$ python -q
>>> import numpy as np
>>> import numpy.linalg as la
>>> np.set_printoptions(precision=2, suppress=True, linewidth=120, floatmode="fixed")
>>> rnd = lambda a: np.round(a, 2) + 0
>>> mat = np.load("data.npy")
>>> mat
array([[ 2,  3,  4,  5,  6,  7,  8,  9, 10, 11, 12, 13, 14],
       [15, 16, 17, 18, 19, 20, 21, 22, 23, 24, 25, 26, 27],
       [28, 29, 30, 31, 32, 33, 34, 35, 36, 37, 38, 39, 40],
       [41, 42, 43, 44, 45, 46, 47, 48, 49, 50, 51, 52, 53],
       [54, 55, 56, 57, 58, 59, 60, 61, 62, 63, 64, 65, 66]])
>>> out = mat / la.norm(mat, axis=1, keepdims=True)
>>> cov = out @ out.T
>>> rnd(la.norm(out, axis=1))
array([1.00, 1.00, 1.00, 1.00, 1.00])
>>> np.argwhere(np.triu(np.abs(cov) > 0.95, 1))
array([[0, 1],
       [1, 2],
       [1, 3],
       [1, 4],
       [2, 3],
       [2, 4],
       [3, 4]])
>>> (cov - 2 * np.eye(5)).round(6).argmax(axis=1)
array([1, 2, 3, 4, 3])
>>> rnd(cov)
array([[1.00, 0.97, 0.95, 0.94, 0.93],
       [0.97, 1.00, 1.00, 1.00, 0.99],
       [0.95, 1.00, 1.00, 1.00, 1.00],
       [0.94, 1.00, 1.00, 1.00, 1.00],
       [0.93, 0.99, 1.00, 1.00, 1.00]])
>>> rng = np.random.default_rng(595052)
>>> out = mat + rng.integers(-2, 3, (5, 2)) @ rng.integers(-2, 3, (2, 13))
>>> out
array([[ 0,  3,  4,  5,  7,  5,  7, 10,  8, 13, 12, 12, 16],
       [16, 15, 18, 20, 20, 22, 21, 20, 24, 24, 23, 27, 26],
       [29, 28, 31, 33, 33, 35, 34, 33, 37, 37, 36, 40, 39],
       [43, 42, 43, 44, 44, 48, 48, 47, 51, 48, 51, 53, 51],
       [54, 57, 54, 53, 55, 57, 61, 64, 62, 61, 68, 64, 66]])
>>> out - mat
array([[-2,  0,  0,  0,  1, -2, -1,  1, -2,  2,  0, -1,  2],
       [ 1, -1,  1,  2,  1,  2,  0, -2,  1,  0, -2,  1, -1],
       [ 1, -1,  1,  2,  1,  2,  0, -2,  1,  0, -2,  1, -1],
       [ 2,  0,  0,  0, -1,  2,  1, -1,  2, -2,  0,  1, -2],
       [ 0,  2, -2, -4, -3, -2,  1,  3,  0, -2,  4, -1,  0]])
>>> X = np.loadtxt("m.csv", delimiter=",")
>>> X
array([[0.00, 0.00, 0.00, 0.00, 1.00],
       [1.00, 0.00, 0.00, 0.00, 0.00],
       [0.00, 0.00, 0.00, 1.00, 0.00],
       [0.00, 0.00, 1.00, 0.00, 0.00],
       [0.00, 1.00, 0.00, 0.00, 0.00]])
>>> X.T @ X
array([[1.00, 0.00, 0.00, 0.00, 0.00],
       [0.00, 1.00, 0.00, 0.00, 0.00],
       [0.00, 0.00, 1.00, 0.00, 0.00],
       [0.00, 0.00, 0.00, 1.00, 0.00],
       [0.00, 0.00, 0.00, 0.00, 1.00]])
>>> rnd(la.pinv(X))
array([[0.00, 1.00, 0.00, 0.00, 0.00],
       [0.00, 0.00, 0.00, 0.00, 1.00],
       [0.00, 0.00, 0.00, 1.00, 0.00],
       [0.00, 0.00, 1.00, 0.00, 0.00],
       [1.00, 0.00, 0.00, 0.00, 0.00]])
>>> rnd(la.svd(X, compute_uv=False))
array([1.00, 1.00, 1.00, 1.00, 1.00])
>>> la.determinant(X)
Traceback (most recent call last):
  File "<python-input-21>", line 1, in <module>
    la.determinant(X)
    ^^^^^^^^^^^^^^
AttributeError: module 'numpy.linalg' has no attribute 'determinant'
>>> np.allclose(X, X.T)
False
>>> np.trace(X)
np.float64(0.0)
>>> m1 = np.load("x.npy")
>>> m1
array([[1.00, 0.70, 0.49, 0.34, 0.24, 0.17, 0.12, 0.08, 0.06, 0.04],
       [0.70, 1.00, 0.70, 0.49, 0.34, 0.24, 0.17, 0.12, 0.08, 0.06],
       [0.49, 0.70, 1.00, 0.70, 0.49, 0.34, 0.24, 0.17, 0.12, 0.08],
       [0.34, 0.49, 0.70, 1.00, 0.70, 0.49, 0.34, 0.24, 0.17, 0.12],
       [0.24, 0.34, 0.49, 0.70, 1.00, 0.70, 0.49, 0.34, 0.24, 0.17],
       [0.17, 0.24, 0.34, 0.49, 0.70, 1.00, 0.70, 0.49, 0.34, 0.24],
       [0.12, 0.17, 0.24, 0.34, 0.49, 0.70, 1.00, 0.70, 0.49, 0.34],
       [0.08, 0.12, 0.17, 0.24, 0.34, 0.49, 0.70, 1.00, 0.70, 0.49],
       [0.06, 0.08, 0.12, 0.17, 0.24, 0.34, 0.49, 0.70, 1.00, 0.70],
       [0.04, 0.06, 0.08, 0.12, 0.17, 0.24, 0.34, 0.49, 0.70, 1.00]])
>>> out = la.inv(m1)
>>> rnd(la.inv(out))
array([[1.00, 0.70, 0.49, 0.34, 0.24, 0.17, 0.12, 0.08, 0.06, 0.04],
       [0.70, 1.00, 0.70, 0.49, 0.34, 0.24, 0.17, 0.12, 0.08, 0.06],
       [0.49, 0.70, 1.00, 0.70, 0.49, 0.34, 0.24, 0.17, 0.12, 0.08],
       [0.34, 0.49, 0.70, 1.00, 0.70, 0.49, 0.34, 0.24, 0.17, 0.12],
       [0.24, 0.34, 0.49, 0.70, 1.00, 0.70, 0.49, 0.34, 0.24, 0.17],
       [0.17, 0.24, 0.34, 0.49, 0.70, 1.00, 0.70, 0.49, 0.34, 0.24],
       [0.12, 0.17, 0.24, 0.34, 0.49, 0.70, 1.00, 0.70, 0.49, 0.34],
       [0.08, 0.12, 0.17, 0.24, 0.34, 0.49, 0.70, 1.00, 0.70, 0.49],
       [0.06, 0.08, 0.12, 0.17, 0.24, 0.34, 0.49, 0.70, 1.00, 0.70],
       [0.04, 0.06, 0.08, 0.12, 0.17, 0.24, 0.34, 0.49, 0.70, 1.00]])
>>> rnd(la.det(m1) * la.det(out))
np.float64(1.0)
